$ python -q
>>> import numpy as np
>>> np.set_printoptions(precision=2, suppress=True, linewidth=100, sign=" ")
>>> M = np.load("w.npy")
>>> M
array([[-9,  0,  0,  0,  0],
       [ 0,  3,  0,  0,  0],
       [ 0,  0, -1,  0,  0],
       [ 0,  0,  0,  0,  0],
       [ 0,  0,  0,  0,  8]])
>>> (np.linalg.matrix_power((M != 0) + (M.T != 0) + np.eye(5), 5) > 0).astype(int)
array([[ 1,  0,  0,  0,  0],
       [ 0,  1,  0,  0,  0],
       [ 0,  0,  1,  0,  0],
       [ 0,  0,  0,  1,  0],
       [ 0,  0,  0,  0,  1]])
>>> np.sort(np.linalg.eigvals(M).real)
array([-9., -1.,  0.,  3.,  8.])
>>> M @ M
array([[ 81,   0,   0,   0,   0],
       [  0,   9,   0,   0,   0],
       [  0,   0,   1,   0,   0],
       [  0,   0,   0,   0,   0],
       [  0,   0,   0,   0,  64]])
>>> try:
...     np.linalg.inv(M)
... except np.linalg.LinAlgError as e:
...     print("failed:", e)
... 
failed: Singular matrix
>>> np.sort(np.linalg.eigvals(M))
array([-9., -1.,  0.,  3.,  8.])
>>> M @ M
array([[ 81,   0,   0,   0,   0],
       [  0,   9,   0,   0,   0],
       [  0,   0,   1,   0,   0],
       [  0,   0,   0,   0,   0],
       [  0,   0,   0,   0,  64]])
>>> m1 = np.array([[0, 2, 0, 0], [-1, -1, 0, 0], [0, 0, 0, 2], [0, 0, -1, -1]])
>>> f = np.array([1, 0, 2, 3])
>>> out = m1 + np.outer(f, np.eye(4)[0])
>>> out
array([[ 1.,  2.,  0.,  0.],
       [-1., -1.,  0.,  0.],
       [ 2.,  0.,  0.,  2.],
       [ 3.,  0., -1., -1.]])
>>> np.linalg.matrix_rank(np.linalg.inv(out) - np.linalg.inv(m1), tol=1e-8)
np.int64(1)
>>> round(np.linalg.det(out) / np.linalg.det(m1), 2), np.round(1 + np.linalg.solve(m1, f)[0], 2)
(np.float64(0.5), np.float64(0.5))
>>> f, v = out[0], out[3]
>>> f @ v
np.float64(3.0)
>>> p = (f @ v) / (f @ f) * f
>>> p
array([ 0.6,  1.2,  0. ,  0. ])
>>> np.outer(f, v)
array([[ 3.,  0., -1., -1.],
       [ 6.,  0., -2., -2.],
       [ 0.,  0., -0., -0.],
       [ 0.,  0., -0., -0.]])
>>> (v - p) @ f
np.float64(0.0)
>>> v - p
array([ 2.4, -1.2, -1. , -1. ])
>>> np.flatnonzero(np.linalg.matrix_power((m1 != 0) + (m1.T != 0) + np.eye(4), 4)[2])
array([ 2,  3])
>>> np.sort(np.linalg.eigvals(m1).real)
array([-0.5, -0.5, -0.5, -0.5])
>>> (m1 != 0).astype(int)
array([[ 0,  1,  0,  0],
       [ 1,  1,  0,  0],
       [ 0,  0,  0,  1],
       [ 0,  0,  1,  1]])
>>> round(float(np.linalg.det(m1)), 2)
4.0
>>> m1 @ m1
array([[-2, -2,  0,  0],
       [ 1, -1,  0,  0],
       [ 0,  0, -2, -2],
       [ 0,  0,  1, -1]])
>>> P = np.triu(np.array([[0, -1, 2, -3, -2],
...     [3, -3, -3, -1, 3],
...     [1, -1, -2, -2, -3],
...     [-3, 1, 1, 2, 3],
...     [-3, -2, 3, -2, 1]]), 1) + np.eye(5)
>>> out = P @ M @ np.linalg.inv(P)
>>> out
array([[ -9., -12., -20., -79., 179.],
       [  0.,   3.,  12.,  27., -30.],
       [  0.,   0.,  -1.,  -2., -21.],
       [  0.,   0.,   0.,   0.,  24.],
       [  0.,   0.,   0.,   0.,   8.]])
>>> P @ M - M @ P
array([[  0., -12.,  16., -27., -34.],
       [  0.,   0.,  12.,   3.,  15.],
       [  0.,   0.,   0.,  -2., -27.],
       [  0.,   0.,   0.,   0.,  24.],
       [  0.,   0.,   0.,   0.,   0.]])
>>> np.linalg.matrix_rank(out)
np.int64(4)
>>> np.round(np.linalg.det(out), 2)
np.float64(0.0)
>>> w1 = np.array([[1, 4, 1, 4, 3, 3],
...     [0, 2, 1, 4, 2, 5],
...     [5, 0, 4, 1, 5, 3],
...     [2, 2, 3, 0, 2, 3],
...     [2, 0, 2, 4, 4, 5]])
>>> beta = np.array([2, 0, -2, -3, -2, -1])
>>> hid = np.maximum(out @ w1 + beta, 0)
>>> (hid > 0).astype(int)
array([[ 1,  0,  1,  1,  1,  1],
       [ 1,  1,  1,  0,  0,  0],
       [ 0,  0,  0,  0,  0,  0],
       [ 1,  0,  1,  1,  1,  1],
       [ 1,  0,  1,  1,  1,  1]])
>>> W2 = np.array([[1, 2, 3], [5, 4, 3], [3, 3, 5], [3, 0, 0], [2, 5, 2], [0, 3, 3]])
>>> w1 @ W2
array([[ 42,  45,  35],
       [ 29,  36,  30],
       [ 30,  56,  54],
       [ 25,  40,  40],
       [ 28,  45,  39]])
>>> X = np.load("a.npy")
>>> X
array([[-2.,  0.,  0.,  0.,  0., -3.],
       [ 0., -2., -3.,  0.,  0.,  0.],
       [ 0., -3., -2.,  0.,  0.,  0.],
       [ 0.,  0.,  0., -2., -3.,  0.],
       [ 0.,  0.,  0., -3., -2.,  0.],
       [-3.,  0.,  0.,  0.,  0., -2.]])
>>> w1 = np.array([[-3, -1, 3, 3, -1],
...     [-3, 1, -1, 3, 2],
...     [3, -1, -1, -1, 2],
...     [3, 2, 0, 0, -2],
...     [3, 2, 1, 2, -3],
...     [1, -2, -1, -3, -1]])
>>> beta = np.array([0, 1, 0, 2, 0])
>>> hid = np.maximum(X @ w1 + beta, 0)
>>> (hid > 0).astype(int)
array([[ 1,  1,  0,  1,  1],
       [ 0,  1,  1,  0,  0],
       [ 1,  0,  1,  0,  0],
       [ 0,  0,  0,  0,  1],
       [ 0,  0,  0,  0,  1],
       [ 1,  1,  0,  0,  1]])
>>> hid
array([[  3.,   9.,   0.,   5.,   5.],
       [  0.,   2.,   5.,   0.,   0.],
       [  3.,   0.,   5.,   0.,   0.],
       [  0.,   0.,   0.,   0.,  13.],
       [  0.,   0.,   0.,   0.,  12.],
       [  7.,   8.,   0.,   0.,   5.]])
>>> np.linalg.matrix_rank(hid)
np.int64(5)
>>> W2 = np.array([[1, 2, 2], [2, 1, 1], [1, 0, 2], [1, 1, 2], [0, 0, 0]])
>>> w1 @ W2
array([[ 1, -4,  5],
       [ 1, -2, -1],
       [-1,  4,  1],
       [ 7,  8,  8],
       [10, 10, 14],
       [-7, -3, -8]])
>>> hid @ W2
array([[ 26.,  20.,  25.],
       [  9.,   2.,  12.],
       [  8.,   6.,  16.],
       [  0.,   0.,   0.],
       [  0.,   0.,   0.],
       [ 23.,  22.,  22.]])
>>> np.linalg.norm(X, axis=0)
array([ 3.61,  3.61,  3.61,  3.61,  3.61,  3.61])
>>> X[4] @ X[5]
np.float64(0.0)
>>> round(np.linalg.norm(X[4] - X[5]), 2)
np.float64(5.1)
>>> round(float(np.linalg.norm(X) ** 2 / np.linalg.norm(X, 2) ** 2), 2)
3.12
>>> round(np.linalg.norm(X[4], 1), 2), round(float(np.linalg.norm(X[4], np.inf)), 2)
(np.float64(5.0), 3.0)
>>> evals, evecs = np.linalg.eigvalsh(X)
Traceback (most recent call last):
  File "<python-input-56>", line 1, in <module>
    evals, evecs = np.linalg.eigvalsh(X)
    ^^^^^^^^^^^^
ValueError: too many values to unpack (expected 2)
>>> evals, evecs = np.linalg.eigh(X)
>>> np.unique(evals.round(6) + 0, return_counts=True)[1]
array([ 3,  3])
>>> np.linalg.svd(X, compute_uv=False)
array([ 5.,  5.,  5.,  1.,  1.,  1.])
>>> [round(float(np.linalg.det(X[:i, :i])), 2) + 0 for i in range(1, 7)]
[-2.0, 4.0, 10.0, -20.0, -50.0, -125.0]
>>> try:
...     np.linalg.cholesky(X)
... except np.linalg.LinAlgError as e:
...     print("failed:", e)
... 
failed: Matrix is not positive definite
>>> mat = np.load("m.npy")
>>> mat
array([[-1,  0,  3,  2,  0],
       [ 2, -2,  0, -2,  2],
       [ 1, -2,  3,  0,  2],
       [ 0,  0,  0,  0,  0],
       [ 4, -5, -1, -2,  0],
       [-1,  0,  3,  2,  0],
       [ 4, -3,  1, -2,  4],
       [ 2, -5,  3,  0, -1],
       [ 2, -5,  3,  0, -1],
       [ 0,  0,  0,  0,  0],
       [ 0,  0,  0,  0,  0],
       [ 0, -3,  3,  2, -3],
       [ 2, -3, -1,  0, -2],
       [ 2, -5,  3,  0, -1],
       [ 0,  0,  0,  0,  0],
       [ 2, -6,  2,  2, -5],
       [ 2, -5,  3,  0, -1],
       [ 0,  0,  0,  0,  0],
       [ 0,  0,  0,  0,  0],
       [ 0, -3,  3,  2, -3],
       [ 2, -2,  0, -2,  2]])
>>> out = np.array([[2, 1], [0, 1], [-1, -2], [2, -1], [1, -1]])
>>> np.linalg.matrix_rank(mat @ out)
np.int64(2)
>>> np.einsum("ij,ij->i", mat, mat)
array([ 14,  16,  18,   0,  46,  14,  46,  39,  39,   0,   0,  31,  18,  39,   0,  73,  39,   0,
         0,  31,  16])
>>> np.einsum("ij->j", mat)
array([ 23, -49,  28,   2,  -7])
>>> np.einsum("ik,kj->ij", mat, out)
array([[-1, -9],
       [ 2,  0],
       [ 1, -9],
       [ 0,  0],
       [ 5,  3],
       [-1, -9],
       [ 7, -3],
       [ 0, -8],
       [ 0, -8],
       [ 0,  0],
       [ 0,  0],
       [-2, -8],
       [ 3,  3],
       [ 0, -8],
       [ 0,  0],
       [ 1, -5],
       [ 0, -8],
       [ 0,  0],
       [ 0,  0],
       [-2, -8],
       [ 2,  0]])
>>> m1 @ m1
array([[-2, -2,  0,  0],
       [ 1, -1,  0,  0],
       [ 0,  0, -2, -2],
       [ 0,  0,  1, -1]])
>>> round(float(np.linalg.det(m1)), 2)
4.0
>>> np.allclose(m1 @ m1.T, m1.T @ m1)
False
>>> W2 = mat[[5, 8]].astype(float)
>>> for _ in range(7):
...     lab = np.linalg.norm(mat[:, None] - W2, axis=-1).argmin(axis=1)
...     W2 = np.array([mat[lab == j].mean(axis=0) for j in range(2)])
... 
>>> lab
array([ 0,  1,  0,  0,  1,  0,  1,  1,  1,  0,  0,  1,  1,  1,  0,  1,  1,  0,  0,  1,  1])
>>> W2
array([[-0.11, -0.22,  1.  ,  0.44,  0.22],
       [ 2.  , -3.92,  1.58, -0.17, -0.75]])
>>> W2[1] - W2[0]
array([ 2.11, -3.69,  0.58, -0.61, -0.97])
>>> Xs = mat - mat.mean(axis=0)
>>> U, sv, VT = np.linalg.svd(Xs, full_matrices=False)
>>> np.abs(U[:, 0]).argmax()
np.int64(15)
>>> np.searchsorted(np.cumsum(sv ** 2) / (sv ** 2).sum(), 0.9) + 1
np.int64(3)
>>> np.abs(VT[0]).argmax()
np.int64(1)
>>> round(float((sv ** 2).sum() ** 2 / (sv ** 4).sum()), 2)
2.57
>>> np.abs(VT[-1])
array([ 0.55,  0.53,  0.38,  0.34,  0.39])
>>> np.linalg.matrix_rank(Xs)
np.int64(5)
>>> E = np.loadtxt("arr.csv", delimiter=",")
>>> E
array([[-1.29,  0.17, -0.85,  1.09, -0.47,  0.41],
       [ 0.32, -1.66, -0.1 ,  0.11, -1.05,  0.02],
       [ 0.65, -0.64, -0.39,  0.99,  1.36,  0.45],
       [-0.24, -0.16, -0.14, -0.96,  0.13,  1.72],
       [ 0.81,  0.39, -1.69, -0.46, -0.27, -0.22],
       [ 1.05,  0.78,  0.49,  0.83, -0.86,  0.79]])
>>> np.round(E[:, 5] @ E[:, 2], 2)
np.float64(0.0)
>>> np.round(E @ E.T, 2) + 0
array([[ 4.,  0.,  0.,  0.,  0.,  0.],
       [ 0.,  4.,  0.,  0.,  0.,  0.],
       [ 0.,  0.,  4.,  0.,  0.,  0.],
       [ 0.,  0.,  0.,  4.,  0.,  0.],
       [ 0.,  0.,  0.,  0.,  4.,  0.],
       [ 0.,  0.,  0.,  0.,  0.,  4.]])
>>> np.round(np.linalg.pinv(E), 2) + 0
array([[-0.32,  0.08,  0.16, -0.06,  0.2 ,  0.26],
       [ 0.04, -0.42, -0.16, -0.04,  0.1 ,  0.2 ],
       [-0.21, -0.02, -0.1 , -0.03, -0.42,  0.12],
       [ 0.27,  0.03,  0.25, -0.24, -0.12,  0.21],
       [-0.12, -0.26,  0.34,  0.03, -0.07, -0.21],
       [ 0.1 ,  0.  ,  0.11,  0.43, -0.06,  0.2 ]])
>>> vec = np.array([2, -1, -1, -3])
>>> (m1 * vec).sum(axis=1)
array([-2, -1, -6,  4])
>>> np.einsum("ij,j->i", m1, vec)
array([-2, -1, -6,  4])
>>> (m1 @ vec).argmax()
np.int64(3)
>>> m1 @ (2 * vec)
array([ -4,  -2, -12,   8])
>>> Q, r_ = np.linalg.qr(E)
>>> np.abs(np.diag(r_))
array([ 2.,  2.,  2.,  2.,  2.,  2.])
>>> r_.round(2) + 0
array([[ 2.,  0.,  0.,  0.,  0.,  0.],
       [ 0.,  2.,  0.,  0.,  0.,  0.],
       [ 0.,  0.,  2.,  0.,  0.,  0.],
       [ 0.,  0.,  0.,  2.,  0.,  0.],
       [ 0.,  0.,  0.,  0.,  2.,  0.],
       [ 0.,  0.,  0.,  0.,  0.,  2.]])
>>> Q @ r_
array([[-1.29,  0.17, -0.85,  1.09, -0.47,  0.41],
       [ 0.32, -1.66, -0.1 ,  0.11, -1.05,  0.02],
       [ 0.65, -0.64, -0.39,  0.99,  1.36,  0.45],
       [-0.24, -0.16, -0.14, -0.96,  0.13,  1.72],
       [ 0.81,  0.39, -1.69, -0.46, -0.27, -0.22],
       [ 1.05,  0.78,  0.49,  0.83, -0.86,  0.79]])
>>> Q.shape, r_.shape
((6, 6), (6, 6))
>>> np.round(Q.T @ Q, 2) + 0
array([[ 1.,  0.,  0.,  0.,  0.,  0.],
       [ 0.,  1.,  0.,  0.,  0.,  0.],
       [ 0.,  0.,  1.,  0.,  0.,  0.],
       [ 0.,  0.,  0.,  1.,  0.,  0.],
       [ 0.,  0.,  0.,  0.,  1.,  0.],
       [ 0.,  0.,  0.,  0.,  0.,  1.]])
>>> f = np.array([5, 8])
>>> np.convolve(E[2], f)
array([ 3.23,  1.94, -7.09,  1.84, 14.68, 13.11,  3.61])
>>> np.round(np.correlate(E[2], E[0], "full"), 2) + 0
array([ 0.27, -0.57,  0.85, -0.66,  0.33,  0.  ,  1.19,  0.01, -1.42, -1.67, -0.58])
>>> np.polyval(f, E[2])
array([ 11.23,   4.78,   6.07,  12.94,  14.78,  10.26])
>>> np.cross(E[2, :3], E[0, :3])
array([ 0.62,  1.05, -0.72])
>>> vec = np.array([0, 2, 2, 2, 2, 2])
>>> rhs = E @ vec
>>> beta, lr = np.zeros(6), 1 / np.linalg.norm(E, 2) ** 2
>>> for i in range(3):
...     beta -= lr * E.T @ (E @ beta - rhs)
...     if i % 1 == 0: print(i, round(np.linalg.norm(E @ beta - rhs), 2))
... 
0 0.0
1 0.0
2 0.0
>>> np.round(np.linalg.cond(E), 2)
np.float64(1.0)
>>> beta.round(2) + 0
array([ 0.,  2.,  2.,  2.,  2.,  2.])
>>> data = np.array([[-2, -1, -2, -1], [2, 1, 2, 1], [-2, -1, -2, -1], [2, 1, 2, 1]])
>>> np.linalg.lstsq(data[:-1].T, data[-1])[2]
np.int32(1)
>>> np.abs(np.diag(np.linalg.qr(data)[1])) > 1e-9
array([ True, False, False, False])
>>> np.allclose(data[:-1].T @ np.linalg.lstsq(data[:-1].T, data[-1])[0], data[-1])
True
>>> np.unique(data.round(6), axis=0).shape
(2, 4)
>>> np.diff(data, axis=0)
array([[ 4,  2,  4,  2],
       [-4, -2, -4, -2],
       [ 4,  2,  4,  2]])
>>> data.shape
(4, 4)
>>> data.sum(axis=1)
array([-6,  6, -6,  6])
>>> np.round(np.linalg.norm(data), 2)
np.float64(6.32)
>>> np.count_nonzero(data)
np.int64(16)
>>> data.sum(axis=0)
array([ 0,  0,  0,  0])
>>> np.abs(data).max()
np.int64(2)
>>> U, sv, VT = np.linalg.svd(data)
>>> sv.round(2) + 0
array([ 6.32,  0.  ,  0.  ,  0.  ])
>>> out = U[:, :1] @ np.diag(sv[:1]) @ VT[:1]
>>> round(float(np.abs(data - out).max()), 2)
0.0
>>> np.round(np.linalg.norm(data - out) / np.linalg.norm(data), 2)
np.float64(0.0)
